In [1]: import numpy as np

In [2]: import numpy.linalg as la

In [3]: np.set_printoptions(suppress=True, linewidth=120)

In [4]: A = np.load("x.npy")

In [5]: A
Out[5]: 
array([[-1.5, -0.6,  0. ,  3.3,  0. , -3. ,  3.3, -1.5,  1.5, -3. ],
       [-0.8, -0.9,  0.3,  0.5,  0.1, -0.1,  1.1,  0.9,  0.2, -1.5],
       [-0.5, -0.9,  0.5, -1.4,  0.5, -0.2,  0.8,  1.1, -0.3,  0.3],
       [ 1.2,  1.5, -1.1, -0.7, -1.9, -0.6,  0.7, -0.7,  0.8,  1.6],
       [-0.6,  0.9, -1. ,  1.8, -1.4, -0.6,  0. ,  1.6, -0.5,  0. ],
       [ 0.9,  1.1, -1.1,  0.3,  2.2,  1.1,  1.6,  0.5,  1.4, -0.9],
       [ 0.5,  0.5, -1.2,  0. , -0.2, -0.4,  0.3,  1.2,  0.5,  0.6],
       [-0.4,  1.1,  2.1,  0.7, -0.5, -0.5,  1.1, -0.1, -0.1,  0.8],
       [ 0.1,  0.6, -1.7, -0.4, -0.3,  0. , -1.2, -0.2,  0.3,  1.1],
       [-1.3, -0.1,  1.7,  2.3,  2.7,  1. ,  1. , -0.7, -1.6,  0.2],
       [ 2.6,  0.1, -0.2, -0.2, -1.4,  0.7,  0.1,  0.8,  0. , -0.6],
       [ 0.7,  0.3, -0.1,  0. , -1. ,  0.2, -0.8,  1.2, -1.3, -0.6],
       [ 1.3,  0. , -1.2,  2.4,  1. , -0.5,  1.7,  1.2, -0.2,  0.2],
       [ 1. ,  0.5,  0.6,  0. , -0.4,  0.9,  0.1, -0.7, -0.5, -0.9],
       [ 0.2, -1.3, -0.2, -0.2,  0.8, -1.7,  0.2, -1.3,  0. ,  0.2],
       [-1.6,  0.2,  0.3, -1.7,  0.7,  1.5,  0.1, -1.3,  0.1, -0.7],
       [ 0.9,  1.1,  1.4, -1.3,  0.1, -0.3,  2. , -0.1,  1.5, -0.7],
       [ 1.7, -0.2, -0.1,  0.1, -1.7, -1.4,  0.5,  1.8,  0.4,  0.9],
       [ 0.2, -0.6,  0.9, -0.3, -1. , -1.5, -0.9, -0.4, -0.2, -1.8],
       [ 0.1, -1.8,  0.6,  0.4, -0.2, -0.3,  0.4,  0.7,  0.4, -1.3],
       [ 1.4,  1.1,  1.1, -1.7,  0.4,  1. ,  1.3,  0.2,  0.7, -0.6],
       [-1. , -1. , -0.4, -0.6, -0.6, -1.8,  3.4,  0.4, -0.1, -0.8],
       [-0.5, -0.4,  0.5,  0.1, -0.1,  1.8, -0.5,  1.7,  1.7,  0. ],
       [-1.9, -0.6,  1.2,  0.1, -0.7, -0.9, -0.9,  1.2, -1.2,  0.5],
       [ 0.7,  0.5,  0.7, -0.8, -2. ,  0.1, -0.9,  0.4,  0.4,  0.2],
       [-2. , -0.7, -1.9, -1.1,  0.9, -0.3,  0.8,  0.1, -0.1, -1.1],
       [ 1.9,  0.3, -0.9, -0.4,  2.5,  0.1, -3.1, -0.9, -1.3, -0.4]])

In [6]: x = np.array([-1, 0, -2, 1, -2, 0, -2, 2, -2, -2])

In [7]: rhs = A @ x

In [8]: np.round(la.pinv(A) @ A, 2) + 0
Out[8]: 
array([[1., 0., 0., 0., 0., 0., 0., 0., 0., 0.],
       [0., 1., 0., 0., 0., 0., 0., 0., 0., 0.],
       [0., 0., 1., 0., 0., 0., 0., 0., 0., 0.],
       [0., 0., 0., 1., 0., 0., 0., 0., 0., 0.],
       [0., 0., 0., 0., 1., 0., 0., 0., 0., 0.],
       [0., 0., 0., 0., 0., 1., 0., 0., 0., 0.],
       [0., 0., 0., 0., 0., 0., 1., 0., 0., 0.],
       [0., 0., 0., 0., 0., 0., 0., 1., 0., 0.],
       [0., 0., 0., 0., 0., 0., 0., 0., 1., 0.],
       [0., 0., 0., 0., 0., 0., 0., 0., 0., 1.]])

In [9]: np.round(la.solve(A.T @ A, A.T @ rhs), 2) + 0
Out[9]: array([-1.,  0., -2.,  1., -2.,  0., -2.,  2., -2., -2.])

In [10]: rng = np.random.default_rng(441402)

In [11]: rhs = rhs + 0.3 * rng.normal(size=27)

In [12]: rhs.round(2)
Out[12]: 
array([ -1.16,   2.71,  -2.15,  -3.68,  11.86,  -6.57,   2.41,  -5.79,   2.21,  -5.31,   3.19,   9.33,   0.33,  -0.51,
        -4.78,  -3.47, -11.18,   2.08,   5.36,   2.15,  -8.5 ,  -1.74,   1.03,   6.9 ,   2.46,   3.83,   1.64])

In [13]: beta, *_ = la.lstsq(A, rhs)

In [14]: np.round(la.norm(rhs - A @ beta), 2)
Out[14]: np.float64(1.19)

In [15]: [round(float(la.norm(la.solve(A.T @ A + lam * np.eye(10), A.T @ rhs))), 2) for lam in (0, 1, 10, 100)]
Out[15]: [5.16, 4.91, 3.59, 1.15]

In [16]: beta.round(2)
Out[16]: array([-1.08, -0.06, -1.9 ,  1.07, -2.08, -0.04, -2.  ,  2.04, -2.  , -2.04])

In [17]: basis = A[[26, 5]].astype(float)

In [18]: for _ in range(6):
    ...:     z = la.norm(A[:, None] - basis, axis=-1).argmin(axis=1)
    ...:     basis = np.array([A[z == j].mean(axis=0) for j in range(2)])
    ...: 

In [19]: z
Out[19]: array([1, 1, 1, 1, 1, 1, 1, 1, 0, 1, 1, 0, 1, 1, 0, 1, 1, 1, 0, 1, 1, 1, 1, 0, 0, 1, 0])

In [20]: np.abs(basis[1] - basis[0]).argmax()
Out[20]: np.int64(6)

In [21]: np.bincount(z)
Out[21]: array([ 7, 20])

In [22]: left, s, Vt = la.svd(A, full_matrices=False)

In [23]: left.shape, s.shape, Vt.shape
Out[23]: ((27, 10), (10,), (10, 10))

In [24]: print(s.round(2))
[9.21 7.44 6.4  6.02 5.34 5.08 4.7  3.9  3.05 2.37]

In [25]: (s > 1e-8).sum()
Out[25]: np.int64(10)

In [26]: print(np.allclose(left * s @ Vt, A))
True

In [27]: print(np.round(s / s[0], 2))
[1.   0.81 0.69 0.65 0.58 0.55 0.51 0.42 0.33 0.26]

In [28]: np.round(left.T @ left, 2) + 0
Out[28]: 
array([[1., 0., 0., 0., 0., 0., 0., 0., 0., 0.],
       [0., 1., 0., 0., 0., 0., 0., 0., 0., 0.],
       [0., 0., 1., 0., 0., 0., 0., 0., 0., 0.],
       [0., 0., 0., 1., 0., 0., 0., 0., 0., 0.],
       [0., 0., 0., 0., 1., 0., 0., 0., 0., 0.],
       [0., 0., 0., 0., 0., 1., 0., 0., 0., 0.],
       [0., 0., 0., 0., 0., 0., 1., 0., 0., 0.],
       [0., 0., 0., 0., 0., 0., 0., 1., 0., 0.],
       [0., 0., 0., 0., 0., 0., 0., 0., 1., 0.],
       [0., 0., 0., 0., 0., 0., 0., 0., 0., 1.]])

In [29]: np.round(np.cumsum(s ** 2) / np.sum(s ** 2), 2)
Out[29]: array([0.26, 0.43, 0.56, 0.67, 0.76, 0.84, 0.91, 0.95, 0.98, 1.  ])

In [30]: data = np.load("mat.npy")

In [31]: print(data.round(2))
[[ -3.6   -2.07   2.23  -9.27 -14.73  -8.56   0.35  -1.17]
 [ -3.04  -2.69  -6.14 -15.96  -1.69  -8.04  -3.24   3.61]
 [  2.06   0.43  -7.68  -1.2   17.     4.23  -3.03   4.35]
 [  2.74   2.6    6.99  15.88  -0.4    7.41   3.57  -4.09]
 [  2.91   2.65   6.53  15.96   0.77   7.78   3.39  -3.83]
 [ -3.74  -2.38   0.4  -11.6  -12.75  -9.1   -0.49  -0.12]
 [ -3.71  -2.27   1.09 -10.77 -13.56  -8.93  -0.17  -0.52]
 [  3.71   2.66   2.16  14.09   9.23   9.29   1.61  -1.35]
 [ -3.17  -1.51   4.64  -5.47 -16.57  -7.27   1.49  -2.57]
 [  2.01   2.29   8.41  14.97  -4.71   5.77   4.07  -4.88]
 [  1.14  -0.32  -8.94  -5.42  15.68   1.86  -3.74   5.09]
 [  3.23   2.73   5.42  15.86   3.29   8.44   2.96  -3.21]
 [  3.48   2.75   4.21  15.42   5.72   8.92   2.47  -2.52]
 [  1.34   1.94   9.16  13.58  -7.88   4.21   4.28  -5.29]
 [  2.89   2.64   6.6   15.95   0.58   7.72   3.42  -3.87]
 [ -3.76  -2.57  -1.17 -13.23 -10.7   -9.29  -1.18   0.78]
 [  3.34   1.7   -3.89   6.75  16.11   7.75  -1.13   2.13]
 [ -0.38   0.86   9.46   8.37 -13.91   0.04   4.1   -5.41]
 [ -3.24  -2.73  -5.37 -15.85  -3.39  -8.47  -2.94   3.18]
 [ -1.33  -1.94  -9.17 -13.55   7.94  -4.18  -4.28   5.3 ]
 [  3.76   2.47   0.34  12.4   11.83   9.22   0.81  -0.3 ]
 [  0.38  -0.86  -9.46  -8.37  13.91  -0.04  -4.11   5.41]
 [  3.3    1.66  -4.06   6.47  16.22   7.65  -1.21   2.23]
 [  3.5    1.92  -2.93   8.26  15.37   8.25  -0.68   1.58]
 [  3.66   2.18  -1.61  10.11  14.12   8.78  -0.07   0.82]
 [  3.37   2.75   4.78  15.66   4.62   8.73   2.7   -2.84]
 [  1.75   0.17  -8.19  -2.68  16.68   3.44  -3.3    4.64]
 [ -3.62  -2.1    2.04  -9.54 -14.55  -8.63   0.26  -1.06]]

In [32]: D = la.norm(data[:, None] - data[None], axis=-1)

In [33]: D.mean(axis=1).argmax()
Out[33]: np.int64(1)

In [34]: np.flatnonzero(D[21] < D.mean() / 2)
Out[34]: array([ 2, 10, 19, 21, 26])

In [35]: D[21].round(6).argsort(kind="stable")[:4]
Out[35]: array([21, 10, 26, 19])
